>>> import numpy as np
>>> import numpy.linalg as la
>>> np.set_printoptions(suppress=True, linewidth=100)
>>> feats = np.load("run12.npy")
>>> feats
array([[ 1, -1,  1, -1,  1, -1,  1, -1],
       [ 1, -1,  1, -1, -1,  1, -1,  1],
       [ 1,  1,  1,  1,  1,  1,  1,  1],
       [ 1,  1, -1, -1,  1,  1, -1, -1],
       [ 1, -1, -1,  1, -1,  1,  1, -1]])
>>> vec = np.array([-3, 0, 0, 1, -2, -2, -2, 0])
>>> h = np.maximum(feats @ vec, 0)
>>> np.maximum(feats @ (3 * vec), 0)
array([0, 0, 0, 0, 0])
>>> np.round(np.tanh(feats @ vec), 3)
array([-1.   , -0.964, -1.   , -1.   , -0.999])
>>> cov = feats.T @ feats
>>> la.matrix_rank(cov)
np.int64(5)
>>> np.diag(cov)
array([5, 5, 5, 5, 5, 5, 5, 5])
>>> np.trace(cov), (feats ** 2).sum()
(np.int64(40), np.int64(40))
>>> left, sv, VT = la.svd(feats, full_matrices=False)
>>> np.allclose(left * sv @ VT, feats)
True
>>> left.shape, sv.shape, VT.shape
((5, 5), (5,), (5, 8))
>>> round(np.sqrt((sv ** 2).sum()), 3), round(float(la.norm(feats)), 3)
(np.float64(6.325), 6.325)
>>> mat = np.loadtxt("m.csv", delimiter=",")
>>> mat
array([[-7.,  3.,  2.,  6., -8.,  6., -5.],
       [ 3.,  4., -9.,  3.,  3.,  9.,  8.],
       [ 9., -3., -4.,  3.,  2., -5.,  9.],
       [-1.,  9., -3., -7., -3.,  7.,  8.],
       [-4.,  2.,  3.,  3.,  2.,  4.,  9.],
       [ 2., -5., -5.,  9.,  4.,  1., -1.],
       [ 7.,  2.,  5., -4.,  8., -6., -6.],
       [-9.,  6.,  0.,  5.,  9., -1., -3.],
       [-5., -2.,  0.,  4.,  6., -5.,  4.],
       [ 0., -4., -6., -1.,  9., -3., -8.],
       [ 0.,  8., -3.,  4., -9., -7., -9.],
       [ 5., -8.,  2., -6.,  1., -5., -9.],
       [-6., -5., -1., -6., -4., -2., -9.],
       [ 6.,  0., -7.,  4.,  4., -2., -9.],
       [ 5.,  0.,  6.,  0., -3., -1.,  5.]])
>>> Xs = (mat - mat.mean(axis=0)) / mat.std(axis=0)
>>> np.argwhere(np.abs(Xs) > 2)
array([], shape=(0, 2), dtype=int64)
>>> coef = la.lstsq(np.delete(Xs, 5, axis=1), Xs[:, 5])[0]
>>> np.abs(coef).argmax()
np.int64(5)
>>> coef.round(3)
array([-0.333,  0.128, -0.309, -0.09 , -0.179,  0.507])
>>> round(float(1 - np.var(Xs[:, 5] - np.delete(Xs, 5, axis=1) @ coef)), 3)
0.49
>>> idx = mat[:, 4] > np.median(mat[:, 4])
>>> u = mat[idx].mean(axis=0) - mat[~idx].mean(axis=0)
>>> np.round((((mat - mat.mean(axis=0)) @ u > 0) == idx).mean(), 3)
np.float64(0.933)
>>> ((mat - mat.mean(axis=0)) @ u > 0).astype(int)
array([0, 1, 1, 0, 0, 1, 1, 1, 1, 1, 0, 0, 0, 1, 0])
>>> np.argsort(-np.abs(u).round(6), kind="stable")
array([4, 2, 3, 6, 5, 1, 0])
>>> cov = np.cov(mat, rowvar=False)
>>> np.argsort(-mat.std(axis=0).round(6), kind="stable")
array([6, 4, 0, 5, 1, 3, 2])
>>> round(float(np.corrcoef(mat[:, 6], mat[:, 3])[0, 1]), 3)
0.138
>>> np.round(mat.std(axis=0), 3)
array([5.387, 4.856, 4.3  , 4.731, 5.547, 4.867, 7.178])
>>> np.round(la.eigvalsh(cov)[::-1], 3)
array([69.64 , 45.763, 32.019, 24.201, 18.252, 16.184,  7.656])
>>> def softmax(z):
...     e = np.exp(z - z.max(axis=-1, keepdims=True))
...     return e / e.sum(axis=-1, keepdims=True)
... 
>>> np.round(softmax(mat[6]), 3) + 0
array([0.259, 0.002, 0.035, 0.   , 0.704, 0.   , 0.   ])
>>> np.round(softmax(10 * mat[6]), 3) + 0
array([0., 0., 0., 0., 1., 0., 0.])
>>> scores = mat @ mat.T / np.sqrt(7)
>>> softmax(scores).round(6).argmax(axis=1)
array([ 0,  1,  2,  3,  4,  5,  6,  7,  8,  9, 10, 11, 12, 13, 14])
>>> cent = mat[[6, 11]].astype(float)
>>> for _ in range(5):
...     idx = la.norm(mat[:, None] - cent, axis=-1).argmin(axis=1)
...     cent = np.array([mat[idx == j].mean(axis=0) for j in range(2)])
... 
>>> idx
array([1, 0, 0, 0, 0, 0, 1, 0, 0, 1, 1, 1, 1, 1, 0])
>>> cent.round(3)
array([[ 0.   ,  1.375, -1.5  ,  2.5  ,  2.5  ,  1.125,  4.875],
       [ 0.714, -0.571, -1.143, -0.429,  0.143, -2.714, -7.857]])
>>> np.abs(cent[1] - cent[0]).argmax()
np.int64(6)
>>> np.round(cent[1] - cent[0], 3)
array([  0.714,  -1.946,   0.357,  -2.929,  -2.357,  -3.839, -12.732])
>>> data = np.loadtxt("out10.csv", delimiter=",")
>>> data
array([[ -3.879,   0.   , -19.473,  -3.959,   1.939,  -0.041,   1.939, -11.595,  -3.959, -11.595,
        -15.514],
       [ -3.762,   0.   , -18.96 ,  -3.919,   1.879,  -0.08 ,   1.879, -11.203,  -3.919, -11.203,
        -15.042],
       [ -3.628,   0.   , -18.366,  -3.87 ,   1.81 ,  -0.125,   1.81 , -10.75 ,  -3.87 , -10.75 ,
        -14.495],
       [ -3.179,   0.   , -16.326,  -3.697,   1.568,  -0.28 ,   1.568,  -9.213,  -3.697,  -9.213,
        -12.629],
       [ -2.506,   0.   , -13.093,  -3.386,   1.174,  -0.52 ,   1.174,  -6.84 ,  -3.386,  -6.84 ,
         -9.707],
       [ -1.679,   0.   ,  -8.618,  -2.847,   0.603,  -0.821,   0.603,  -3.744,  -2.847,  -3.744,
         -5.77 ],
       [ -1.651,   0.   ,  -8.453,  -2.824,   0.582,  -0.83 ,   0.582,  -3.636,  -2.824,  -3.636,
         -5.629],
       [ -0.823,   0.   ,  -2.554,  -1.576,  -0.167,  -0.955,  -0.167,  -0.357,  -1.576,  -0.357,
         -0.978],
       [ -0.804,   0.   ,  -2.403,  -1.522,  -0.182,  -0.943,  -0.182,  -0.302,  -1.522,  -0.302,
         -0.881],
       [ -0.728,   0.   ,  -1.841,  -1.296,  -0.228,  -0.876,  -0.228,  -0.124,  -1.296,  -0.124,
         -0.544],
       [ -0.704,   0.   ,  -1.682,  -1.224,  -0.238,  -0.849,  -0.238,  -0.084,  -1.224,  -0.084,
         -0.458],
       [ -0.64 ,   0.   ,  -1.324,  -1.041,  -0.25 ,  -0.77 ,  -0.25 ,  -0.011,  -1.041,  -0.011,
         -0.282],
       [ -0.617,   0.   ,  -1.214,  -0.979,  -0.25 ,  -0.74 ,  -0.25 ,   0.005,  -0.979,   0.005,
         -0.235],
       [ -0.595,   0.   ,  -1.117,  -0.921,  -0.248,  -0.709,  -0.248,   0.017,  -0.921,   0.017,
         -0.196],
       [ -0.475,   0.   ,  -0.724,  -0.654,  -0.22 ,  -0.547,  -0.22 ,   0.037,  -0.654,   0.037,
         -0.07 ],
       [  0.053,   0.   ,   0.051,   0.051,   0.026,   0.052,   0.026,   0.001,   0.051,   0.001,
          0.   ],
       [  0.469,   0.   ,   0.401,   0.387,   0.231,   0.424,   0.231,   0.052,   0.387,   0.052,
          0.014],
       [  0.539,   0.   ,   0.455,   0.434,   0.264,   0.481,   0.264,   0.068,   0.434,   0.068,
          0.02 ],
       [  1.058,   0.   ,   0.837,   0.737,   0.504,   0.872,   0.504,   0.236,   0.737,   0.236,
          0.1  ],
       [  1.677,   0.   ,   1.288,   1.022,   0.772,   1.282,   0.772,   0.527,   1.022,   0.527,
          0.267],
       [  3.29 ,   0.   ,   2.54 ,   1.571,   1.402,   2.188,   1.402,   1.586,   1.571,   1.586,
          0.969],
       [  4.227,   0.   ,   3.325,   1.819,   1.737,   2.647,   1.737,   2.333,   1.819,   2.333,
          1.505],
       [  5.166,   0.   ,   4.148,   2.037,   2.055,   3.074,   2.055,   3.149,   2.037,   3.149,
          2.112],
       [  6.01 ,   0.   ,   4.917,   2.212,   2.329,   3.435,   2.329,   3.928,   2.212,   3.928,
          2.705],
       [  8.869,   0.   ,   7.685,   2.71 ,   3.191,   4.546,   3.191,   6.811,   2.71 ,   6.811,
          4.975],
       [ 10.059,   0.   ,   8.9  ,   2.887,   3.526,   4.97 ,   3.526,   8.096,   2.887,   8.096,
          6.013],
       [ 11.474,   0.   ,  10.383,   3.08 ,   3.911,   5.451,   3.911,   9.674,   3.08 ,   9.674,
          7.303],
       [ 13.243,   0.   ,  12.29 ,   3.301,   4.374,   6.024,   4.374,  11.713,   3.301,  11.713,
          8.99 ],
       [ 14.539,   0.   ,  13.721,   3.45 ,   4.702,   6.427,   4.702,  13.247,   3.45 ,  13.247,
         10.27 ],
       [ 15.176,   0.   ,  14.434,   3.521,   4.86 ,   6.62 ,   4.86 ,  14.012,   3.521,  14.012,
         10.913]])
>>> left, sv, VT = la.svd(data)
>>> evecs = VT[:(sv > 1e-8).sum()]
>>> rng = np.random.default_rng(65381)
>>> vec = data[14] + 2 * data[4] + rng.integers(2) * np.eye(11)[8]
>>> vec.round(3)
array([ -5.487,   0.   , -26.91 ,  -7.426,   2.128,  -1.587,   2.128, -13.643,  -6.426, -13.643,
       -19.484])
>>> la.matrix_rank(np.vstack([data, vec]))
np.int64(8)
>>> np.allclose(evecs.T @ evecs @ vec, vec)
False
>>> round(float(la.norm(vec - evecs.T @ evecs @ vec)), 3)
0.707
>>> np.round(np.diag(evecs.T @ evecs), 3) + 0
array([1. , 0. , 1. , 0.5, 0.5, 1. , 0.5, 0.5, 0.5, 0.5, 1. ])
